$ python3 -q
>>> import numpy as np
>>> np.set_printoptions(suppress=True, linewidth=120)
>>> m1 = np.array([[-0.3, 0.0, -0.6, 0.5, -0.2, -0.1, 0.2, 1.0, 1.6, 0.7, -0.4, 0.8, 1.1],
...     [-1.3, -0.1, -1.6, -1.3, 0.8, -0.4, 0.9, 0.4, -0.6, 0.2, 1.9, -1.5, 0.5],
...     [-1.1, -0.9, 0.9, 0.5, -0.4, 0.4, -0.3, -1.4, -1.5, -0.5, 0.1, 0.3, -1.3],
...     [0.4, -0.1, -1.7, 0.4, 0.8, -0.7, -0.2, 0.4, -0.8, 1.4, 0.6, 1.1, 0.5],
...     [-0.3, 0.9, 0.8, 0.1, -0.4, 0.5, 0.6, -1.8, -0.9, 1.4, 0.3, 1.6, -0.7],
...     [1.3, -0.1, 0.0, 1.7, 1.3, 1.5, -1.1, 1.7, 0.1, 1.4, 0.3, 0.9, -1.6],
...     [-0.8, -0.6, 0.6, 0.7, -0.7, -1.4, -1.1, -0.7, 0.3, -0.9, 0.8, 1.0, -0.4]])
>>> rng = np.random.default_rng(884)
>>> m1[5] = m1[1] + 0.1 * rng.normal(size=13)
>>> print(m1.round(2))
[[-0.3   0.   -0.6   0.5  -0.2  -0.1   0.2   1.    1.6   0.7  -0.4   0.8   1.1 ]
 [-1.3  -0.1  -1.6  -1.3   0.8  -0.4   0.9   0.4  -0.6   0.2   1.9  -1.5   0.5 ]
 [-1.1  -0.9   0.9   0.5  -0.4   0.4  -0.3  -1.4  -1.5  -0.5   0.1   0.3  -1.3 ]
 [ 0.4  -0.1  -1.7   0.4   0.8  -0.7  -0.2   0.4  -0.8   1.4   0.6   1.1   0.5 ]
 [-0.3   0.9   0.8   0.1  -0.4   0.5   0.6  -1.8  -0.9   1.4   0.3   1.6  -0.7 ]
 [-1.32 -0.04 -1.51 -1.31  0.73 -0.18  0.84  0.45 -0.5   0.2   1.88 -1.5   0.54]
 [-0.8  -0.6   0.6   0.7  -0.7  -1.4  -1.1  -0.7   0.3  -0.9   0.8   1.   -0.4 ]]
>>> Y = m1 + rng.integers(-2, 3, (7, 6)) @ rng.integers(-2, 3, (6, 13))
>>> print(Y.round(2))
[[  1.7    7.    -1.6   -2.5   -0.2    1.9    2.2    6.     3.6   -5.3   -2.4    2.8    0.1 ]
 [ -1.3    7.9    6.4   -3.3    4.8    7.6   10.9   -1.6   -1.6   -7.8    3.9   -5.5    1.5 ]
 [  7.9   -2.9   -7.1   -1.5   -4.4    2.4    5.7   -9.4    2.5    1.5   -4.9   -7.7    9.7 ]
 [ -1.6    5.9    0.3    4.4    4.8    9.3   11.8   -5.6    5.2   -4.6    2.6   -0.9    6.5 ]
 [  5.7   -1.1    3.8   -4.9   -2.4    2.5    4.6   -7.8   -4.9    5.4   -3.7   -7.4    4.3 ]
 [  1.68  -2.04   4.49  -0.31   3.73   5.82  12.84 -13.55  -3.5   -0.8    5.88 -14.5    8.54]
 [  0.2    3.4   -2.4    2.7    1.3   -0.4    2.9   -0.7    3.3   -7.9    3.8    1.     0.6 ]]
>>> print(np.round(Y - m1, 2))
[[  2.   7.  -1.  -3.   0.   2.   2.   5.   2.  -6.  -2.   2.  -1.]
 [  0.   8.   8.  -2.   4.   8.  10.  -2.  -1.  -8.   2.  -4.   1.]
 [  9.  -2.  -8.  -2.  -4.   2.   6.  -8.   4.   2.  -5.  -8.  11.]
 [ -2.   6.   2.   4.   4.  10.  12.  -6.   6.  -6.   2.  -2.   6.]
 [  6.  -2.   3.  -5.  -2.   2.   4.  -6.  -4.   4.  -4.  -9.   5.]
 [  3.  -2.   6.   1.   3.   6.  12. -14.  -3.  -1.   4. -13.   8.]
 [  1.   4.  -3.   2.   2.   1.   4.   0.   3.  -7.   3.   0.   1.]]
>>> print(np.linalg.matrix_rank(Y - m1, tol=1e-8))
6
>>> M = np.load("m.npy")
>>> print(M)
[[ 2.01  0.4  -1.   -0.1   1.3   1.   -1.    0.3 ]
 [ 0.63  1.4  -0.6   0.3  -0.7   1.2  -0.3  -1.4 ]
 [ 1.59  0.   -0.1  -0.9   0.5  -0.3  -0.8   0.4 ]
 [ 2.02  0.3  -1.6  -0.1   1.7   0.7  -1.    1.5 ]
 [-0.2  -1.3   0.1   1.4  -0.3  -0.6   0.1   2.1 ]
 [-1.83  1.7  -0.7   0.   -0.3   1.    0.9  -0.8 ]
 [-2.56 -1.6   1.7   0.5  -1.2  -0.6   1.3   0.2 ]
 [ 1.2  -1.   -0.3  -2.2  -0.7   0.8  -0.6   0.1 ]
 [ 1.83  1.3   0.   -0.1  -0.3   0.   -0.9  -0.1 ]
 [ 2.2   0.2   1.4   0.5  -0.1   0.1  -1.1  -0.4 ]
 [ 2.38  0.5   0.   -1.4  -2.8   0.8  -1.2   0.7 ]
 [ 2.61 -0.1   0.3   0.6   0.9   0.3  -1.3   1.2 ]]
>>> print(round(np.log10(np.linalg.cond(M))))
2
>>> print(np.linalg.matrix_rank(M, rtol=0.1))
7
>>> print(np.round(np.abs(np.linalg.svd(M)[2][-1]), 2) + 0)
[0.45 0.01 0.   0.01 0.   0.   0.9  0.  ]
>>> print(np.argsort(-np.linalg.norm(M, axis=0).round(6), kind="stable")[:3])
[0 4 1]
>>> Y = m1 / np.sqrt((m1 ** 2).mean(axis=1, keepdims=True))
>>> print(np.linalg.matrix_rank(Y) == np.linalg.matrix_rank(m1))
True
>>> print(np.round(np.linalg.norm(Y, axis=1), 2))
[3.61 3.61 3.61 3.61 3.61 3.61 3.61]
>>> print(Y[6].round(2))
[-0.98 -0.73  0.73  0.86 -0.86 -1.71 -1.34 -0.86  0.37 -1.1   0.98  1.22 -0.49]
>>> print(np.linalg.matrix_rank(m1 - m1.mean(axis=1, keepdims=True)))
7
>>> W0 = np.load("block9.npy")
>>> print(W0)
[[-7.  5.  0.  0.  0.  0.  0.  0.  0.  0.  0.  0.]
 [ 5. -5.  5.  0.  0.  0.  0.  0.  0.  0.  0.  0.]
 [ 0.  5. -9.  5.  0.  0.  0.  0.  0.  0.  0.  0.]
 [ 0.  0.  5.  5.  5.  0.  0.  0.  0.  0.  0.  0.]
 [ 0.  0.  0.  5.  5.  5.  0.  0.  0.  0.  0.  0.]
 [ 0.  0.  0.  0.  5. -7.  5.  0.  0.  0.  0.  0.]
 [ 0.  0.  0.  0.  0.  5.  5.  5.  0.  0.  0.  0.]
 [ 0.  0.  0.  0.  0.  0.  5. -1.  5.  0.  0.  0.]
 [ 0.  0.  0.  0.  0.  0.  0.  5. -1.  5.  0.  0.]
 [ 0.  0.  0.  0.  0.  0.  0.  0.  5.  3.  5.  0.]
 [ 0.  0.  0.  0.  0.  0.  0.  0.  0.  5. -7.  5.]
 [ 0.  0.  0.  0.  0.  0.  0.  0.  0.  0.  5.  7.]]
>>> # symmetric
>>> W = np.array([[-1, 3],
...     [-2, -3],
...     [1, 2],
...     [2, -2],
...     [-3, -2],
...     [2, 3],
...     [0, 1],
...     [0, -2],
...     [2, 1],
...     [2, 0],
...     [1, 3],
...     [2, 3]])
>>> c = np.array([3, 1])
>>> hid = np.maximum(W0 @ W + c, 0)
>>> print(np.linalg.matrix_rank(hid))
2
>>> print(np.round((hid > 0).mean(axis=0), 2))
[0.75 0.42]
>>> C = np.array([[1, 2], [1, 2]])
>>> print(W @ C)
[[  2   4]
 [ -5 -10]
 [  3   6]
 [  0   0]
 [ -5 -10]
 [  5  10]
 [  1   2]
 [ -2  -4]
 [  3   6]
 [  2   4]
 [  4   8]
 [  5  10]]
>>> print((hid @ C).round(6).argmax(axis=1))
[0 1 0 1 1 0 1 1 1 1 1 1]
